% ipython --no-banner

In [1]: import numpy as np

In [2]: import numpy.linalg as la

In [3]: np.set_printoptions(suppress=True, linewidth=140)

In [4]: m1 = np.array([[2, 1, 1, 3, 1, 3],
   ...:     [3, 2, 1, 1, 3, 1],
   ...:     [1, 3, 2, 1, 1, 3],
   ...:     [3, 1, 3, 2, 1, 1],
   ...:     [1, 3, 1, 3, 2, 1],
   ...:     [1, 1, 3, 1, 3, 2]])

In [5]: print(np.allclose(m1 @ m1.T, m1.T @ m1))
True

In [6]: print(np.round(np.fft.fft(m1[0]), 2))
[11.+0.j    0.+1.73j  2.+1.73j -3.+0.j    2.-1.73j -0.-1.73j]

In [7]: print(np.round(np.sort(np.abs(np.fft.fft(m1[0]))), 2), np.round(np.sort(la.svd(m1, compute_uv=False)), 2))
[ 1.73  1.73  2.65  2.65  3.   11.  ] [ 1.73  1.73  2.65  2.65  3.   11.  ]

In [8]: print(m1 @ (-1.0) ** np.arange(6))
[-3.  3. -3.  3. -3.  3.]

In [9]: M2 = m1 ** -1
Traceback (most recent call last):
  Cell In[9], line 1
    M2 = m1 ** -1
ValueError: Integers to negative integer powers are not allowed.


In [10]: M2 = la.inv(m1)

In [11]: print(np.round(la.inv(M2), 2))
[[2. 1. 1. 3. 1. 3.]
 [3. 2. 1. 1. 3. 1.]
 [1. 3. 2. 1. 1. 3.]
 [3. 1. 3. 2. 1. 1.]
 [1. 3. 1. 3. 2. 1.]
 [1. 1. 3. 1. 3. 2.]]

In [12]: print(np.round(la.cond(m1), 2))
6.35

In [13]: def softmax(z):
    ...:     e = np.exp(z - z.max(axis=-1, keepdims=True))
    ...:     return e / e.sum(axis=-1, keepdims=True)
    ...: 

In [14]: print(np.round(softmax(m1[0] + -1), 2))
[0.13 0.05 0.05 0.36 0.05 0.36]

In [15]: S = m1 @ m1.T / np.sqrt(6)

In [16]: print(np.round(softmax(S + np.triu(np.full(S.shape, -np.inf), 1)), 2))
[[1.   0.   0.   0.   0.   0.  ]
 [0.05 0.95 0.   0.   0.   0.  ]
 [0.11 0.05 0.84 0.   0.   0.  ]
 [0.1  0.1  0.04 0.76 0.   0.  ]
 [0.09 0.09 0.09 0.04 0.69 0.  ]
 [0.04 0.09 0.09 0.09 0.04 0.66]]

In [17]: print(np.round(softmax(S)[0] @ m1, 2))
[1.91 1.38 1.34 2.59 1.24 2.54]

In [18]: print(np.round(softmax(S), 2))
[[0.66 0.04 0.09 0.09 0.09 0.04]
 [0.04 0.66 0.04 0.09 0.09 0.09]
 [0.09 0.04 0.66 0.04 0.09 0.09]
 [0.09 0.09 0.04 0.66 0.04 0.09]
 [0.09 0.09 0.09 0.04 0.66 0.04]
 [0.04 0.09 0.09 0.09 0.04 0.66]]

In [19]: f = np.array([1, 9, 9, 0, 4, 3])

In [20]: M2 = m1 + np.outer(f, np.eye(6)[5])

In [21]: print(M2)
[[ 2.  1.  1.  3.  1.  4.]
 [ 3.  2.  1.  1.  3. 10.]
 [ 1.  3.  2.  1.  1. 12.]
 [ 3.  1.  3.  2.  1.  1.]
 [ 1.  3.  1.  3.  2.  5.]
 [ 1.  1.  3.  1.  3.  5.]]

In [22]: print(round(float(la.det(M2) / la.det(m1)), 2), np.round(1 + la.solve(m1, f)[5], 2))
2.12 2.12

In [23]: x = np.array([2, 4, 9, 7, 1, 4])

In [24]: print(np.sign((m1 @ x).round(6)))
[1 1 1 1 1 1]

In [25]: print(m1 * x)
[[ 4  4  9 21  1 12]
 [ 6  8  9  7  3  4]
 [ 2 12 18  7  1 12]
 [ 6  4 27 14  1  4]
 [ 2 12  9 21  2  4]
 [ 2  4 27  7  3  8]]

In [26]: print((m1 @ x).argmax())
3

In [27]: print((m1 * x).sum(axis=1))
[51 37 52 56 50 51]

In [28]: print(m1 @ (2 * x))
[102  74 104 112 100 102]

In [29]: print(la.norm(m1 @ x) <= la.norm(m1, 2) * la.norm(x) + 1e-9)
True

In [30]: print(np.einsum("ij,j->i", m1, x))
[51 37 52 56 50 51]

In [31]: E = np.loadtxt("mat.csv", delimiter=",")

In [32]: print(E)
[[-15.94 -19.89  27.88]
 [-14.94 -18.01  25.65]
 [ -9.6   -8.68  14.34]
 [ -8.75  -7.32  12.63]
 [ -8.64  -7.15  12.41]
 [ -4.22  -1.23   4.35]
 [ -3.64  -0.66   3.45]
 [ -3.2   -0.27   2.8 ]
 [ -1.65   0.58   0.88]
 [ -1.46   0.62   0.7 ]
 [ -1.38   0.62   0.63]
 [ -0.64   0.49   0.14]
 [ -0.24   0.22   0.02]
 [ -0.1    0.1    0.  ]
 [  0.02  -0.02   0.  ]
 [  0.08  -0.08   0.  ]
 [  0.6   -0.56   0.  ]
 [  1.18  -0.45  -0.43]
 [  1.44  -0.12  -0.83]
 [  1.51   0.    -0.97]
 [  1.64   0.24  -1.23]
 [  1.66   0.26  -1.25]
 [  1.7    0.35  -1.34]
 [  1.75   0.45  -1.44]
 [  1.98   0.96  -1.96]
 [  2.32   1.8   -2.79]
 [  2.97   3.59  -4.52]
 [  3.44   4.98  -5.84]
 [  4.26   7.55  -8.28]
 [  4.49   8.28  -8.97]
 [  6.61  15.28 -15.56]
 [  6.73  15.71 -15.96]]

In [33]: x = np.array([-2, -3, -1])

In [34]: y = E @ x

In [35]: print(np.round(la.pinv(E) @ E, 2) + 0)
[[1. 0. 0.]
 [0. 1. 0.]
 [0. 0. 1.]]

In [36]: rng = np.random.default_rng(346775)

In [37]: y = y + 0.05 * rng.normal(size=32)

In [38]: print(y.round(2))
[ 63.61  58.27  31.    26.87  26.35   7.73   5.79   4.38   0.75   0.35   0.27  -0.31  -0.14  -0.08  -0.03   0.05   0.44  -0.58  -1.69
  -2.    -2.82  -2.88  -3.09  -3.38  -4.88  -7.18 -12.11 -16.02 -22.86 -24.88 -43.46 -44.66]

In [39]: b, *_ = la.lstsq(E, y)

In [40]: print(round(float(la.norm(y - E @ b)), 2))
0.24

In [41]: print(np.round(E.T @ (y - E @ b), 2) + 0)
[0. 0. 0.]

In [42]: print(b.round())
[-2. -3. -1.]
